>>> import numpy as np
>>> from numpy import linalg as LA
>>> np.set_printoptions(suppress=True, linewidth=120)
>>> def rd(a):
...     return np.round(a, 2) + 0
... 
>>> A = np.loadtxt("test3.csv", delimiter=",")
>>> print(A)
[[-2. -1.  0.  1.]
 [ 1. -4.  0.  1.]
 [-1. -1.  0.  0.]
 [-1. -1.  0.  0.]]
>>> print(np.unique(A.round(6), axis=0).shape)
(3, 4)
>>> print(np.allclose(A[:-1].T @ LA.lstsq(A[:-1].T, A[-1])[0], A[-1]))
True
>>> print(rd(A @ LA.pinv(A) @ A))
[[-2. -1.  0.  1.]
 [ 1. -4.  0.  1.]
 [-1. -1.  0.  0.]
 [-1. -1.  0.  0.]]
>>> print(np.abs(np.diag(LA.qr(A)[1])) > 1e-9)
[ True  True False  True]
>>> print(rd(LA.norm(A, 2) / LA.norm(A)))
0.85
>>> print([round(float(x), 2) for x in LA.svd(A, compute_uv=False)[:3]])
[4.51, 2.67, 0.7]
>>> print(np.argsort(-LA.norm(A, axis=0).round(6), kind="stable")[:3])
[1 0 3]
>>> print(LA.matrix_rank(A, rtol=0.1))
3
>>> Uu, sig, VT = LA.svd(A, full_matrices=False)
>>> print(np.allclose(Uu * sig @ VT, A))
True
>>> print(Uu.shape, sig.shape, VT.shape)
(4, 4) (4,) (4, 4)
>>> print((sig > 1e-8).sum())
3
>>> print(rd(Uu.T @ A @ VT.T))
[[4.51 0.   0.   0.  ]
 [0.   2.67 0.   0.  ]
 [0.   0.   0.7  0.  ]
 [0.   0.   0.   0.  ]]
>>> print(rd(np.sqrt((sig ** 2).sum())), rd(LA.norm(A)))
5.29 5.29
>>> print(rd(np.abs(VT[0])))
[0.02 0.96 0.   0.26]
>>> print(rd(Uu.T @ Uu))
[[1. 0. 0. 0.]
 [0. 1. 0. 0.]
 [0. 0. 1. 0.]
 [0. 0. 0. 1.]]
>>> print(rd(sig))
[4.51 2.67 0.7  0.  ]
>>> x = np.array([-2, -3, 3, 1])
>>> print((A * x).sum(axis=1))
[ 8. 11.  5.  5.]
>>> print(np.sign((A @ x).round(6)))
[1. 1. 1. 1.]
>>> print(A * x)
[[ 4.  3.  0.  1.]
 [-2. 12.  0.  1.]
 [ 2.  3.  0.  0.]
 [ 2.  3.  0.  0.]]
>>> print(np.einsum("ij,j->i", A, x))
[ 8. 11.  5.  5.]
>>> print(A @ np.eye(4)[2])
[0. 0. 0. 0.]
>>> m1 = np.load("out7.npy")
>>> print(m1)
[[1 2 1 2]
 [0 1 0 1]
 [0 0 2 4]
 [0 0 0 2]]
>>> t = np.radians(180)
>>> Rm = np.eye(4)
>>> Rm[2, 2] = Rm[1, 1] = np.cos(t)
>>> Rm[2, 1], Rm[1, 2] = -np.sin(t), np.sin(t)
>>> print(rd(Rm))
[[ 1.  0.  0.  0.]
 [ 0. -1.  0.  0.]
 [ 0.  0. -1.  0.]
 [ 0.  0.  0.  1.]]
>>> Y = m1 @ Rm.T
>>> print(rd(LA.svd(m1, compute_uv=False)), rd(LA.svd(Y, compute_uv=False)))
[5.52 2.11 0.95 0.36] [5.52 2.11 0.95 0.36]
>>> print(rd(Y))
[[ 1. -2. -1.  2.]
 [ 0. -1.  0.  1.]
 [ 0.  0. -2.  4.]
 [ 0.  0.  0.  2.]]
>>> w1 = np.array([[3, 5], [3, 2], [5, 4], [5, 3]])
>>> b = np.array([-1, 9])
>>> act = np.maximum(m1 @ w1 + b, 0)
>>> print(LA.matrix_rank(act))
2
>>> print((act > 0).astype(int))
[[1 1]
 [1 1]
 [1 1]
 [1 1]]
>>> print(act)
[[23 28]
 [ 7 14]
 [29 29]
 [ 9 15]]
>>> C = np.array([[3, 2], [1, 6]])
>>> print(act @ C)
[[ 97 214]
 [ 35  98]
 [116 232]
 [ 42 108]]
>>> print(act - act[0])
[[  0   0]
 [-16 -14]
 [  6   1]
 [-14 -13]]
>>> print(rd(LA.norm(act)))
59.55
>>> print(np.allclose(m1, m1.T))
False
>>> print(np.trace(m1))
6
>>> print(rd(LA.det(m1)))
4.0
>>> print(LA.matrix_power(m1, 3))
[[ 1  6  7 42]
 [ 0  1  0  7]
 [ 0  0  8 48]
 [ 0  0  0  8]]
>>> LA.determinant(m1)
Traceback (most recent call last):
  File "<python-input-53>", line 1, in <module>
    LA.determinant(m1)
    ^^^^^^^^^^^^^^
AttributeError: module 'numpy.linalg' has no attribute 'determinant'
>>> print(np.allclose(m1 @ m1.T, m1.T @ m1))
False
>>> print(m1 @ m1)
[[ 1  4  3 12]
 [ 0  1  0  3]
 [ 0  0  4 16]
 [ 0  0  0  4]]
>>> print(rd(np.abs(LA.eigvals(m1)).max()))
2.0
>>> Y = np.array([[7, 7, 3, 1, 2],
...     [5, 6, 9, 1, 0],
...     [4, 0, 1, 2, 0],
...     [3, 6, 9, 7, 7],
...     [4, 3, 2, 8, 3]])
>>> Y[-1] = Y[0]
>>> K = Y + 0.02 * np.eye(5)
>>> print(K)
[[7.02 7.   3.   1.   2.  ]
 [5.   6.02 9.   1.   0.  ]
 [4.   0.   1.02 2.   0.  ]
 [3.   6.   9.   7.02 7.  ]
 [7.   7.   3.   1.   2.02]]
>>> print(LA.norm(K, axis=1).argmax())
3
>>> print(rd(LA.norm(K) ** 2 / LA.norm(K, 2) ** 2))
1.21
>>> print(rd(LA.norm(K[1], 1)), rd(LA.norm(K[1], np.inf)))
21.02 9.0
>>> rng = np.random.default_rng(427)
>>> lab = rng.permutation(5)
>>> print(lab)
[4 0 2 1 3]
>>> Y = K[lab][:, lab]
>>> print(rd(np.sort(np.abs(LA.eigvals(Y)))))
[ 0.02  3.09  3.09  4.34 18.16]
>>> print(Y)
[[2.02 7.   3.   7.   1.  ]
 [2.   7.02 3.   7.   1.  ]
 [0.   4.   1.02 0.   2.  ]
 [0.   5.   9.   6.02 1.  ]
 [7.   3.   9.   6.   7.02]]
>>> print(np.allclose(Y, K))
False
>>> print(np.diag(Y))
[2.02 7.02 1.02 6.02 7.02]
>>> Uu, sig, VT = LA.svd(K)
>>> print(rd(sig))
[22.52  8.3   5.12  3.26  0.  ]
>>> Y = Uu[:, :4] @ np.diag(sig[:4]) @ VT[:4]
>>> print(LA.matrix_rank(Y))
4
>>> print(rd(LA.norm(K - Y, 2)), rd(sig[4]))
0.0 0.0
>>> Y = np.array([[0, -2], [2, -1], [0, -1], [1, -2], [0, 1]])
>>> print(Y.T @ K.T)
[[ 15.    13.04   2.    19.02  15.  ]
 [-24.04 -27.02 -13.02 -28.04 -23.98]]
>>> Y @ K
Traceback (most recent call last):
  File "<python-input-79>", line 1, in <module>
    Y @ K
    ~~^~~
ValueError: matmul: Input operand 1 has a mismatch in its core dimension 0, with gufunc signature (n?,k),(k,m?)->(n?,m?) (size 5 is different from 2)
>>> proj = np.triu(np.array([[-3, 3, 3, 0, 0],
...     [-3, -3, -3, 1, 3],
...     [2, 2, -1, -2, -1],
...     [3, 3, -2, 2, 1],
...     [-1, -2, 2, 1, -2]]), 1) + np.eye(5)
>>> Y = proj @ K @ LA.inv(proj)
>>> print(rd(proj @ K - K @ proj))
[[ 27.  -3.  30.   8. -19.]
 [ 12.  12.  18.  16.   3.]
 [-13. -31. -33. -13. -17.]
 [  7.  -2.  12.  13. -14.]
 [  0. -21.   0.  -1. -19.]]
>>> print(rd(Y))
[[  34.02  -77.   -300.   -513.    446.  ]
 [  17.    -17.98  -81.   -139.    125.  ]
 [  -9.      8.     31.02   41.    -50.  ]
 [  10.    -17.    -69.   -112.98  104.  ]
 [   7.    -14.    -60.   -105.     89.02]]
>>> print(rd(np.poly(Y)))
[   1.    -23.1   101.84 -263.06  759.4   -15.08]
>>> print(rd(np.trace(Y)), rd(np.trace(K)))
23.1 23.1
>>> feats = np.loadtxt("run5.csv", delimiter=",")
>>> print(feats)
[[ 2. -2.  3.  1. -1.  0.  3.  0. -2.  3.  0.  3. -3.  1.]
 [ 1.  2. -2.  3.  1. -1.  0.  3.  0. -2.  3.  0.  3. -3.]
 [-3.  1.  2. -2.  3.  1. -1.  0.  3.  0. -2.  3.  0.  3.]
 [ 3. -3.  1.  2. -2.  3.  1. -1.  0.  3.  0. -2.  3.  0.]
 [ 0.  3. -3.  1.  2. -2.  3.  1. -1.  0.  3.  0. -2.  3.]
 [ 3.  0.  3. -3.  1.  2. -2.  3.  1. -1.  0.  3.  0. -2.]
 [-2.  3.  0.  3. -3.  1.  2. -2.  3.  1. -1.  0.  3.  0.]
 [ 0. -2.  3.  0.  3. -3.  1.  2. -2.  3.  1. -1.  0.  3.]
 [ 3.  0. -2.  3.  0.  3. -3.  1.  2. -2.  3.  1. -1.  0.]
 [ 0.  3.  0. -2.  3.  0.  3. -3.  1.  2. -2.  3.  1. -1.]
 [-1.  0.  3.  0. -2.  3.  0.  3. -3.  1.  2. -2.  3.  1.]
 [ 1. -1.  0.  3.  0. -2.  3.  0.  3. -3.  1.  2. -2.  3.]
 [ 3.  1. -1.  0.  3.  0. -2.  3.  0.  3. -3.  1.  2. -2.]
 [-2.  3.  1. -1.  0.  3.  0. -2.  3.  0.  3. -3.  1.  2.]]
>>> Uu, sig, VT = LA.svd(feats, full_matrices=False)
>>> print(rd(np.sqrt((sig ** 2).sum())), rd(LA.norm(feats)))
28.98 28.98
>>> print(Uu.shape, sig.shape, VT.shape)
(14, 14) (14,) (14, 14)
>>> print(rd(sig / sig[0]))
[1.   1.   0.92 0.92 0.74 0.74 0.67 0.48 0.48 0.34 0.21 0.21 0.05 0.05]
>>> print(np.allclose(Uu * sig @ VT, feats))
True
>>> f, g = feats[12], feats[7]
>>> print(f @ f)
60.0
>>> p = (f @ g) / (f @ f) * f
>>> print(rd(LA.norm(f + g) ** 2 + LA.norm(f - g) ** 2))
240.0
>>> print(LA.matrix_rank(np.outer(f, g)))
1
>>> f = np.array([1, 0, 0, 3, 3, 1, 0, 3, 2, 0, 3, 3, 0, 0])
>>> Y = feats + np.outer(f, np.eye(14)[3])
>>> print(LA.matrix_rank(Y - feats))
1
>>> print(rd(LA.det(Y) / LA.det(feats)), rd(1 + LA.solve(feats, f)[3]))
0.76 0.76
>>> T = np.stack([feats, 5 * feats, feats[::-1]])
>>> print(LA.matrix_rank(T))
[14 14 14]
>>> print(np.einsum("bij,cij->bc", T, T))
[[  840.  4200.    48.]
 [ 4200. 21000.   240.]
 [   48.   240.   840.]]
>>> print((T @ feats.T).shape)
(3, 14, 14)
>>> print(LA.matrix_rank(T.reshape(3, -1)))
2
>>> W0 = np.load("data.npy")
>>> print(W0)
[[ -1   0   1   2   3   4   5   6]
 [  7   8   9  10  11  12  13  14]
 [ 15  16  17  18  19  20  21  22]
 [ 23  24  25  26  27  28  29  30]
 [ 31  32  33  34  35  36  37  38]
 [ 39  40  41  42  43  44  45  46]
 [ 47  48  49  50  51  52  53  54]
 [ 55  56  57  58  59  60  61  62]
 [ 63  64  65  66  67  68  69  70]
 [ 71  72  73  74  75  76  77  78]
 [ 79  80  81  82  83  84  85  86]
 [ 87  88  89  90  91  92  93  94]
 [ 95  96  97  98  99 100 101 102]]
>>> print(LA.lstsq(W0[:-1].T, W0[-1])[2])
2
>>> print(np.abs(np.diag(LA.qr(W0)[1])) > 1e-9)
[ True  True False False False False False False]
>>> print(np.unique(W0.round(6), axis=0).shape)
(13, 8)
>>> w1 = np.array([[6, 9, 2, 2, 7],
...     [6, 5, 0, 5, 7],
...     [5, 6, 3, 7, 2],
...     [1, 8, 7, 4, 3],
...     [5, 9, 7, 7, 1],
...     [4, 5, 5, 0, 0],
...     [9, 9, 8, 5, 2],
...     [9, 9, 9, 3, 3]])
>>> b = np.array([9, -1, -8, 2, 6])
>>> act = np.maximum(W0 @ w1 + b, 0)
>>> print((act > 0).mean(axis=0))
[1. 1. 1. 1. 1.]
>>> C = np.array([[2, 0], [5, 0], [2, 4], [5, 3], [1, 1]])
>>> print(act @ C)
[[ 1787   843]
 [ 7083  3147]
 [12379  5451]
 [17675  7755]
 [22971 10059]
 [28267 12363]
 [33563 14667]
 [38859 16971]
 [44155 19275]
 [49451 21579]
 [54747 23883]
 [60043 26187]
 [65339 28491]]
>>> Uu, sig, VT = LA.svd(W0)
>>> print(np.argmax(sig[:-1] / (sig[1:] + 1e-6)) + 1)
2
>>> Y = Uu[:, :2] @ np.diag(sig[:2]) @ VT[:2]
>>> print(rd(Y))
[[ -1.   0.   1.   2.   3.   4.   5.   6.]
 [  7.   8.   9.  10.  11.  12.  13.  14.]
 [ 15.  16.  17.  18.  19.  20.  21.  22.]
 [ 23.  24.  25.  26.  27.  28.  29.  30.]
 [ 31.  32.  33.  34.  35.  36.  37.  38.]
 [ 39.  40.  41.  42.  43.  44.  45.  46.]
 [ 47.  48.  49.  50.  51.  52.  53.  54.]
 [ 55.  56.  57.  58.  59.  60.  61.  62.]
 [ 63.  64.  65.  66.  67.  68.  69.  70.]
 [ 71.  72.  73.  74.  75.  76.  77.  78.]
 [ 79.  80.  81.  82.  83.  84.  85.  86.]
 [ 87.  88.  89.  90.  91.  92.  93.  94.]
 [ 95.  96.  97.  98.  99. 100. 101. 102.]]
>>> print(rd(LA.norm(W0 - Y, 2)), rd(sig[2]))
0.0 0.0
>>> print(rd(np.abs(W0 - Y).max()))
0.0
>>> mat = np.load("w.npy")
>>> print(mat)
[[-2.6   0.65 -0.26  2.34  1.04  0.65  1.56 -1.04  0.39 -1.56]
 [ 0.2  -0.05  0.02 -0.18 -0.08 -0.05 -0.12  0.08 -0.03  0.12]
 [-0.6   0.15 -0.06  0.54  0.24  0.15  0.36 -0.24  0.09 -0.36]
 [ 1.4  -0.35  0.14 -1.26 -0.56 -0.35 -0.84  0.56 -0.21  0.84]
 [ 1.4  -0.35  0.14 -1.26 -0.56 -0.35 -0.84  0.56 -0.21  0.84]
 [ 4.4  -1.1   0.44 -3.96 -1.76 -1.1  -2.64  1.76 -0.66  2.64]
 [ 0.6  -0.15  0.06 -0.54 -0.24 -0.15 -0.36  0.24 -0.09  0.36]
 [ 2.2  -0.55  0.22 -1.98 -0.88 -0.55 -1.32  0.88 -0.33  1.32]
 [ 0.8  -0.2   0.08 -0.72 -0.32 -0.2  -0.48  0.32 -0.12  0.48]
 [ 0.8  -0.2   0.08 -0.72 -0.32 -0.2  -0.48  0.32 -0.12  0.48]
 [-3.2   0.8  -0.32  2.88  1.28  0.8   1.92 -1.28  0.48 -1.92]
 [ 2.6  -0.65  0.26 -2.34 -1.04 -0.65 -1.56  1.04 -0.39  1.56]
 [ 4.   -1.    0.4  -3.6  -1.6  -1.   -2.4   1.6  -0.6   2.4 ]
 [-1.    0.25 -0.1   0.9   0.4   0.25  0.6  -0.4   0.15 -0.6 ]]
>>> rk = LA.matrix_rank(mat)
>>> print(rk)
1
>>> null = LA.svd(mat)[2][rk:].T
>>> print([int(LA.matrix_rank(np.delete(mat, i, axis=0))) for i in range(14)])
[1, 1, 1, 1, 1, 1, 1, 1, 1, 1, 1, 1, 1, 1]
>>> print(rd(null @ null.T))
[[ 0.67  0.08 -0.03  0.3   0.13  0.08  0.2  -0.13  0.05 -0.2 ]
 [ 0.08  0.98  0.01 -0.07 -0.03 -0.02 -0.05  0.03 -0.01  0.05]
 [-0.03  0.01  1.    0.03  0.01  0.01  0.02 -0.01  0.   -0.02]
 [ 0.3  -0.07  0.03  0.73 -0.12 -0.07 -0.18  0.12 -0.04  0.18]
 [ 0.13 -0.03  0.01 -0.12  0.95 -0.03 -0.08  0.05 -0.02  0.08]
 [ 0.08 -0.02  0.01 -0.07 -0.03  0.98 -0.05  0.03 -0.01  0.05]
 [ 0.2  -0.05  0.02 -0.18 -0.08 -0.05  0.88  0.08 -0.03  0.12]
 [-0.13  0.03 -0.01  0.12  0.05  0.03  0.08  0.95  0.02 -0.08]
 [ 0.05 -0.01  0.   -0.04 -0.02 -0.01 -0.03  0.02  0.99  0.03]
 [-0.2   0.05 -0.02  0.18  0.08  0.05  0.12 -0.08  0.03  0.88]]
>>> print(np.allclose(mat @ null, 0))
True
